% ipython --no-banner

In [1]: import numpy as np

In [2]: np.set_printoptions(precision=2, suppress=True, linewidth=200, legacy="1.25")

In [3]: def rd(a):
   ...:     return np.round(a, 2) + 0
   ...: 

In [4]: X = np.array([[-3, -2, 0, 0], [1, -1, 0, 0], [0, 0, -3, -2], [0, 0, 1, -1]])

In [5]: # splits into 2 blocks

In [6]: x = np.array([-2, 1, 1, -2])

In [7]: X @ np.eye(4)[3]
Out[7]: array([ 0.,  0., -2., -1.])

In [8]: np.einsum("ij,j->i", X, x)
Out[8]: array([ 4, -3,  1,  3])

In [9]: X @ (2 * x)
Out[9]: array([ 8, -6,  2,  6])

In [10]: rng = np.random.default_rng(771)

In [11]: lab = rng.permutation(4)

In [12]: lab
Out[12]: array([0, 1, 3, 2])

In [13]: Y = X[lab][:, lab]

In [14]: np.diag(Y)
Out[14]: array([-3, -1, -1, -3])

In [15]: print(Y)
[[-3 -2  0  0]
 [ 1 -1  0  0]
 [ 0  0 -1  1]
 [ 0  0 -2 -3]]

In [16]: np.allclose(Y, X)
Out[16]: False

In [17]: data = np.loadtxt("mat.csv", delimiter=",")

In [18]: print(data)
[[ 2.  0.  0.  0.]
 [-2.  2.  0.  0.]
 [ 0.  0.  2.  0.]
 [ 0.  0. -2.  2.]]

In [19]: np.linalg.norm(data, axis=1).argmax()
Out[19]: 1

In [20]: data[3] @ data[0]
Out[20]: 0.0

In [21]: rd(np.linalg.norm(data, axis=1))
Out[21]: array([2.  , 2.83, 2.  , 2.83])

In [22]: rd(np.linalg.norm(data[3] - data[0]))
Out[22]: 3.46

In [23]: print(rd(np.linalg.norm(data[3], 1)), rd(np.linalg.norm(data[3], np.inf)))
4.0 2.0

In [24]: rd(np.linalg.norm(data) ** 2 / np.linalg.norm(data, 2) ** 2)
Out[24]: 2.29

In [25]: rd(np.linalg.norm(data, 2))
Out[25]: 3.24

In [26]: O, r_ = np.linalg.qr(data)

In [27]: rd(r_)
Out[27]: 
array([[-2.83,  1.41,  0.  ,  0.  ],
       [ 0.  ,  1.41,  0.  ,  0.  ],
       [ 0.  ,  0.  , -2.83,  1.41],
       [ 0.  ,  0.  ,  0.  ,  1.41]])

In [28]: print(rd(np.abs(np.diag(r_))))
[2.83 1.41 2.83 1.41]

In [29]: print(rd(O @ r_))
[[ 2.  0.  0.  0.]
 [-2.  2.  0.  0.]
 [ 0.  0.  2.  0.]
 [ 0.  0. -2.  2.]]

In [30]: rd(O)
Out[30]: 
array([[-0.71,  0.71,  0.  ,  0.  ],
       [ 0.71,  0.71,  0.  ,  0.  ],
       [ 0.  ,  0.  , -0.71,  0.71],
       [ 0.  ,  0.  ,  0.71,  0.71]])

In [31]: theta = np.radians(83)

In [32]: r_ = np.eye(4)

In [33]: r_[3, 3] = r_[2, 2] = np.cos(theta)

In [34]: r_[3, 2], r_[2, 3] = -np.sin(theta), np.sin(theta)

In [35]: rd(r_)
Out[35]: 
array([[ 1.  ,  0.  ,  0.  ,  0.  ],
       [ 0.  ,  1.  ,  0.  ,  0.  ],
       [ 0.  ,  0.  ,  0.12,  0.99],
       [ 0.  ,  0.  , -0.99,  0.12]])

In [36]: Y = data @ r_.T

In [37]: rd(np.linalg.det(r_)), rd(np.trace(r_))
Out[37]: (1.0, 2.24)

In [38]: np.allclose(np.linalg.norm(data, axis=1), np.linalg.norm(Y, axis=1))
Out[38]: True

In [39]: rd(Y)
Out[39]: 
array([[ 2.  ,  0.  ,  0.  ,  0.  ],
       [-2.  ,  2.  ,  0.  ,  0.  ],
       [ 0.  ,  0.  ,  0.24, -1.99],
       [ 0.  ,  0.  ,  1.74,  2.23]])

In [40]: rd(np.linalg.svd(data, compute_uv=False)), rd(np.linalg.svd(Y, compute_uv=False))
Out[40]: (array([3.24, 3.24, 1.24, 1.24]), array([3.24, 3.24, 1.24, 1.24]))

In [41]: np.allclose(data @ data.T, Y @ Y.T)
Out[41]: True
